$ python3 -q
>>> import numpy as np
>>> import numpy.linalg as la
>>> np.set_printoptions(suppress=True, linewidth=160)
>>> rd = lambda a: np.round(a, 3) + 0
>>> W0 = np.load("case17.npy")
>>> W0
array([[  2.79 ,  -4.978,  -2.848,  -1.678,  14.429],
       [ -2.093, -11.334,  -7.05 ,   1.107,   7.355],
       [  4.039,  -6.704,  -2.474,  -0.734,  16.604],
       [ -2.302,  -7.688,  -6.411,  -0.839,   6.955],
       [  5.318,  -5.565,   0.934,   2.994,  10.947],
       [ -2.423,  -2.918,  -3.217,  -0.609,  -0.298],
       [ -2.73 ,  -8.53 ,  -7.039,  -1.673,   7.277],
       [ -0.077,   0.233,  -0.448,  -0.816,   1.118],
       [ -3.999,  -9.79 ,  -7.449,  -0.021,   3.484],
       [ -4.108,  -6.498,  -6.502,  -1.103,   1.857],
       [ -0.572, -13.619,  -6.078,   3.632,   7.46 ],
       [  1.494,  -6.491,  -1.501,   2.997,   5.291],
       [  1.577,  -6.766,  -1.18 ,   3.773,   4.182],
       [ -6.496,  -6.523,  -9.083,  -3.551,   2.015],
       [  0.396,  -5.262,  -2.404,   1.366,   4.931],
       [  0.215,  -0.615,  -1.832,  -2.965,   6.144],
       [ -3.511, -11.249, -10.722,  -5.141,  14.776],
       [ -3.258,  -6.652,  -6.794,  -1.795,   5.437],
       [ -5.266,  -8.292,  -7.39 ,  -0.272,  -0.001],
       [ -1.8  , -11.241,  -7.251,  -1.304,  10.003],
       [ -1.704,  -6.234,  -5.167,  -1.02 ,   5.884],
       [ -4.646,  -7.04 ,  -8.72 ,  -4.837,   7.596],
       [ -3.932,  -7.06 ,  -6.954,  -1.755,   3.896],
       [ -2.679,  -5.625,  -3.786,   1.148,  -0.723]])
>>> P = W0 @ la.solve(W0.T @ W0, W0.T)
>>> np.allclose(P @ P, P)
True
>>> Ac = W0 - W0.mean(axis=0)
>>> vecs = la.svd(Ac)[2][:3]
>>> Y = Ac - Ac @ vecs.T @ vecs
>>> rd(np.diag(vecs.T @ vecs))
array([0.387, 0.741, 0.434, 0.556, 0.881])
>>> rd(la.norm(Y) / la.norm(Ac))
np.float64(0.031)
>>> la.norm(Y, axis=1).round(6).argmax()
np.int64(19)
>>> rd(np.cov(Ac @ vecs.T, rowvar=False))
array([[25.96 ,  0.   ,  0.   ],
       [ 0.   , 21.564,  0.   ],
       [ 0.   ,  0.   ,  8.437]])
>>> z = W0[:, 0] > np.median(W0[:, 0])
>>> f = W0[z].mean(axis=0) - W0[~z].mean(axis=0)
>>> np.argsort(-np.abs(f).round(6), kind="stable")
array([0, 2, 4, 3, 1])
>>> W = np.array([[3, -3, 3], [2, -2, 3], [3, -3, 1], [3, 3, 0], [-2, 1, 3]])
>>> coef = np.array([0, -3, 2])
>>> act = np.maximum(W0 @ W + coef, 0)
>>> (act > 0).astype(int)
array([[0, 1, 1],
       [0, 1, 0],
       [0, 1, 1],
       [0, 1, 0],
       [0, 1, 1],
       [0, 1, 0],
       [0, 1, 0],
       [0, 0, 1],
       [0, 1, 0],
       [0, 1, 0],
       [0, 1, 0],
       [0, 1, 1],
       [0, 1, 0],
       [0, 1, 0],
       [0, 1, 0],
       [0, 1, 1],
       [0, 1, 0],
       [0, 1, 0],
       [0, 1, 0],
       [0, 1, 0],
       [0, 1, 0],
       [0, 1, 0],
       [0, 1, 0],
       [0, 1, 0]])
>>> W2 = np.array([[7, 3], [1, 5], [0, 0]])
>>> (act @ W2).round(6).argmax(axis=1)
array([1, 1, 1, 1, 1, 1, 1, 0, 1, 1, 1, 1, 1, 1, 1, 1, 1, 1, 1, 1, 1, 1, 1, 1])
>>> mat = np.load("w.npy")
>>> rd(mat)
array([[-0.792,  0.535, -0.819],
       [ 0.535, -1.763, -0.363],
       [-0.819, -0.363, -1.444]])
>>> np.unique(mat.round(6), axis=0).shape
(3, 3)
>>> np.allclose(mat[:-1].T @ la.lstsq(mat[:-1].T, mat[-1])[0], mat[-1])
True
>>> rd(mat @ la.pinv(mat) @ mat)
array([[-0.792,  0.535, -0.819],
       [ 0.535, -1.763, -0.363],
       [-0.819, -0.363, -1.444]])
>>> la.lstsq(mat[:-1].T, mat[-1])[2]
np.int32(2)
>>> X = np.load("x.npy")
>>> rd(X)
array([[-15.323,  -4.412,   9.75 , -16.13 ],
       [-13.955,  -3.96 ,   9.051, -14.441],
       [ -9.673,  -2.601,   6.705,  -9.284],
       [ -8.522,  -2.253,   6.022,  -7.942],
       [ -3.709,  -0.928,   2.78 ,  -2.712],
       [  1.216,   0.848,   0.721,   1.084],
       [  2.599,   1.933,   1.899,   2.94 ],
       [  7.945,   5.863,   5.67 ,  11.059],
       [ 14.436,  10.318,   9.299,  21.232],
       [ 14.776,  10.546,   9.473,  21.768],
       [ 18.148,  12.785,  11.132,  27.081]])
>>> rd(X.sum(axis=0))
array([ 7.939, 28.137, 72.502, 34.656])
>>> la.rank(X)
Traceback (most recent call last):
  File "<python-input-33>", line 1, in <module>
    la.rank(X)
    ^^^^^^^
AttributeError: module 'numpy.linalg' has no attribute 'rank'
>>> rd(la.norm(X))
np.float64(70.161)
>>> X[:, 4]
Traceback (most recent call last):
  File "<python-input-35>", line 1, in <module>
    X[:, 4]
    ~^^^^^^
IndexError: index 4 is out of bounds for axis 1 with size 4
>>> np.zeros(11, 4)
Traceback (most recent call last):
  File "<python-input-36>", line 1, in <module>
    np.zeros(11, 4)
    ~~~~~~~~^^^^^^^
TypeError: Cannot interpret '4' as a data type
>>> Y = X / la.norm(X, axis=1, keepdims=True)
>>> gram = Y @ Y.T
>>> rd(gram[3])
array([ 0.997,  0.997,  1.   ,  1.   ,  0.993, -0.63 , -0.605, -0.637, -0.667, -0.668, -0.678])
>>> (gram - 2 * np.eye(11)).round(6).argmax(axis=1)
array([1, 0, 3, 2, 3, 6, 5, 8, 9, 8, 9])
>>> rd(la.norm(Y, axis=1))
array([1., 1., 1., 1., 1., 1., 1., 1., 1., 1., 1.])
>>> np.argwhere(np.triu(np.abs(gram) > 0.95, 1))
array([[ 0,  1],
       [ 0,  2],
       [ 0,  3],
       [ 0,  4],
       [ 1,  2],
       [ 1,  3],
       [ 1,  4],
       [ 2,  3],
       [ 2,  4],
       [ 3,  4],
       [ 5,  6],
       [ 5,  7],
       [ 5,  8],
       [ 5,  9],
       [ 5, 10],
       [ 6,  7],
       [ 6,  8],
       [ 6,  9],
       [ 6, 10],
       [ 7,  8],
       [ 7,  9],
       [ 7, 10],
       [ 8,  9],
       [ 8, 10],
       [ 9, 10]])
>>> la.matrix_rank(X, rtol=0.1)
np.int64(2)
>>> rd(la.norm(X, 2) / la.norm(X))
np.float64(0.936)
>>> Y = X / np.sqrt((X ** 2).mean(axis=1, keepdims=True))
>>> la.matrix_rank(X - X.mean(axis=1, keepdims=True))
np.int64(3)
>>> rd(Y[3])
array([-1.281, -0.339,  0.905, -1.194])
>>> F = np.array([[9, 9, 12, 15, 12, 12], [9, 9, 12, 15, 12, 12], [3, 3, 4, 5, 4, 4]])
>>> W = np.array([[-3, -3], [-3, -3], [0, 2], [-3, 1], [-1, -1], [-1, -2]])
>>> coef = np.array([-1, 3])
>>> act = np.maximum(F @ W + coef, 0)
>>> (act > 0).mean(axis=0)
array([0., 0.])
>>> act
array([[0, 0],
       [0, 0],
       [0, 0]])
>>> W2 = np.array([[0, 3], [5, 9]])
>>> W @ W2
array([[-15, -36],
       [-15, -36],
       [ 10,  18],
       [  5,   0],
       [ -5, -12],
       [-10, -21]])
>>> M = np.array([[0.0, -3.0, 0.0, 3.0],
...     [-3.0, 0.0, 0.0, 0.0],
...     [0.0, 0.0, 0.0, 0.0],
...     [3.0, 0.0, 0.0, 0.0]])
>>> # null space of dimension 2
>>> Y = np.array([[0, -3, 2], [3, 0, 3]])
>>> W2 = np.kron(Y, M)
>>> W2
array([[ 0., -0.,  0.,  0., -0.,  9., -0., -9.,  0., -6.,  0.,  6.],
       [-0.,  0.,  0.,  0.,  9., -0., -0., -0., -6.,  0.,  0.,  0.],
       [ 0.,  0.,  0.,  0., -0., -0., -0., -0.,  0.,  0.,  0.,  0.],
       [ 0.,  0.,  0.,  0., -9., -0., -0., -0.,  6.,  0.,  0.,  0.],
       [ 0., -9.,  0.,  9.,  0., -0.,  0.,  0.,  0., -9.,  0.,  9.],
       [-9.,  0.,  0.,  0., -0.,  0.,  0.,  0., -9.,  0.,  0.,  0.],
       [ 0.,  0.,  0.,  0.,  0.,  0.,  0.,  0.,  0.,  0.,  0.,  0.],
       [ 9.,  0.,  0.,  0.,  0.,  0.,  0.,  0.,  9.,  0.,  0.,  0.]])
>>> rd(la.eigvalsh(M).min())
np.float64(-4.243)
>>> M @ M
array([[18.,  0.,  0.,  0.],
       [ 0.,  9.,  0., -9.],
       [ 0.,  0.,  0.,  0.],
       [ 0., -9.,  0.,  9.]])
>>> (M != 0).astype(int)
array([[0, 1, 0, 1],
       [1, 0, 0, 0],
       [0, 0, 0, 0],
       [1, 0, 0, 0]])
>>> np.flatnonzero(la.matrix_power((M != 0) + (M.T != 0) + np.eye(4), 4)[2])
array([2])
>>> U, sv, Vh = la.svd(F)
>>> vecs = Vh[:(sv > 1e-8).sum()]
>>> rng = np.random.default_rng(28053)
>>> vec = F[2] + -1 * F[0] + rng.integers(2) * np.eye(6)[3]
>>> vec
array([-6., -6., -8., -9., -8., -8.])
>>> la.matrix_rank(np.vstack([F, vec]))
np.int64(2)
>>> U, sv, Vh = la.svd(M)
>>> vecs = Vh[:(sv > 1e-8).sum()]
>>> vec = M[3] + -2 * M[0] + rng.integers(2) * np.eye(4)[3]
>>> vec
array([ 3.,  6.,  0., -5.])
>>> np.allclose(vecs.T @ vecs @ vec, vec)
False
>>> J = np.array([[-2, -3, 2, 2, -3],
...     [-3, -2, -3, 2, 2],
...     [2, -3, -2, -3, 2],
...     [2, 2, -3, -2, -3],
...     [-3, 2, 2, -3, -2]])
>>> Y = W0 / la.norm(W0, axis=1, keepdims=True)
>>> gram = Y @ Y.T
>>> np.argwhere(np.triu(np.abs(gram) > 0.95, 1))
array([[ 0,  2],
       [ 1,  3],
       [ 1,  6],
       [ 1,  8],
       [ 1, 10],
       [ 1, 14],
       [ 1, 19],
       [ 1, 20],
       [ 3,  6],
       [ 3, 16],
       [ 3, 17],
       [ 3, 19],
       [ 3, 20],
       [ 3, 22],
       [ 5,  9],
       [ 5, 13],
       [ 5, 18],
       [ 6, 16],
       [ 6, 17],
       [ 6, 19],
       [ 6, 20],
       [ 6, 21],
       [ 6, 22],
       [ 7, 15],
       [ 8,  9],
       [ 8, 17],
       [ 8, 18],
       [ 8, 22],
       [ 9, 13],
       [ 9, 18],
       [ 9, 22],
       [10, 14],
       [11, 12],
       [11, 14],
       [13, 22],
       [16, 17],
       [16, 19],
       [16, 20],
       [16, 21],
       [17, 19],
       [17, 20],
       [17, 21],
       [17, 22],
       [18, 23],
       [19, 20],
       [20, 21],
       [20, 22],
       [21, 22]])
>>> rd(la.norm(Y, axis=1))
array([1., 1., 1., 1., 1., 1., 1., 1., 1., 1., 1., 1., 1., 1., 1., 1., 1., 1., 1., 1., 1., 1., 1., 1.])
>>> (gram - 2 * np.eye(24)).round(6).argmax(axis=1)
array([ 2, 19,  0, 20,  2, 18, 20, 15,  9, 22,  1, 12, 11,  9, 11,  7, 20,  6,  5, 20,  3, 17, 17, 18])
>>> K = np.load("out3.npy")
>>> K
array([[ 3, -3,  0],
       [ 3, -2,  0],
       [ 0,  0,  1]])
>>> Y = K ** -1
Traceback (most recent call last):
  File "<python-input-84>", line 1, in <module>
    Y = K ** -1
        ~~^^~~~
ValueError: Integers to negative integer powers are not allowed.
>>> Y = la.inv(K)
>>> rd(la.det(K) * Y)
array([[-2.,  3.,  0.],
       [-3.,  3.,  0.],
       [ 0.,  0.,  3.]])
>>> f = np.array([3, 0, 3])
>>> Y = K + np.outer(f, np.eye(3)[2])
>>> la.matrix_rank(la.inv(Y) - la.inv(K), tol=1e-8)
np.int64(1)
>>> W2 = 3 * np.array([[-1.2, 0.9, -2.4], [0.5, 1.9, -0.1], [0.0, 1.3, 2.3]])
>>> z = rng.integers(0, 3, 19)
>>> A = W2[z] + rng.normal(size=(19, 3))
>>> rd(A)
array([[-2.176,  3.024, -8.03 ],
       [ 1.274,  7.664,  1.02 ],
       [-3.801,  2.917, -9.401],
       [ 2.122,  6.757,  0.421],
       [ 2.121,  7.456,  1.139],
       [-4.988,  3.678, -9.232],
       [ 1.667,  5.041, -0.891],
       [-0.232,  4.06 ,  7.208],
       [-3.999,  3.834, -5.929],
       [-1.479,  3.227,  7.182],
       [-3.365,  2.932, -6.186],
       [ 1.686,  4.949,  0.054],
       [-1.129,  4.124,  5.898],
       [-0.726,  1.842,  8.27 ],
       [-3.827,  2.313, -6.792],
       [ 2.07 ,  5.78 , -1.263],
       [-5.464,  1.939, -7.162],
       [ 0.5  ,  4.505,  6.695],
       [-5.444,  3.146, -7.473]])
>>> dist = la.norm(A[:, None] - A[None], axis=-1)
>>> np.unravel_index(dist.round(6).argmax(), dist.shape)
(np.int64(5), np.int64(13))
>>> dist.mean(axis=1).argmax()
np.int64(13)
>>> rd(dist[:5, :5])
array([[ 0.   , 10.739,  2.128, 10.19 , 11.053],
       [10.739,  0.   , 12.525,  1.379,  0.881],
       [ 2.128, 12.525,  0.   , 12.095, 12.913],
       [10.19 ,  1.379, 12.095,  0.   ,  1.001],
       [11.053,  0.881, 12.913,  1.001,  0.   ]])
>>> dist[11].round(6).argsort(kind="stable")[:4]
array([11,  6, 15,  3])
>>> Y = np.c_[A[:, :2] @ np.array([[6, 2], [4, 1]]), np.array([2, 2, -2, 1, 0, -2, 2, -1, 1, 1, -1, -2, -2, -1, 1, 0, 0, 0, 1])]
>>> rd(Y)
array([[ -0.962,  -1.329,   2.   ],
       [ 38.298,  10.211,   2.   ],
       [-11.134,  -4.684,  -2.   ],
       [ 39.761,  11.001,   1.   ],
       [ 42.55 ,  11.698,   0.   ],
       [-15.215,  -6.298,  -2.   ],
       [ 30.168,   8.376,   2.   ],
       [ 14.851,   3.597,  -1.   ],
       [ -8.655,  -4.163,   1.   ],
       [  4.037,   0.27 ,   1.   ],
       [ -8.462,  -3.798,  -1.   ],
       [ 29.908,   8.32 ,  -2.   ],
       [  9.723,   1.866,  -2.   ],
       [  3.01 ,   0.389,  -1.   ],
       [-13.709,  -5.341,   1.   ],
       [ 35.537,   9.919,   0.   ],
       [-25.029,  -8.989,   0.   ],
       [ 21.021,   5.505,   0.   ],
       [-20.081,  -7.742,   1.   ]])
>>> rd(la.norm(la.qr(A)[0].T @ Y, axis=0) ** 2 / ((Y ** 2).sum(axis=0) + 1e-12))
array([1.   , 1.   , 0.071])
>>> rd(la.norm(Y - A @ la.lstsq(A, Y)[0], axis=0))
array([0.   , 0.   , 5.784])
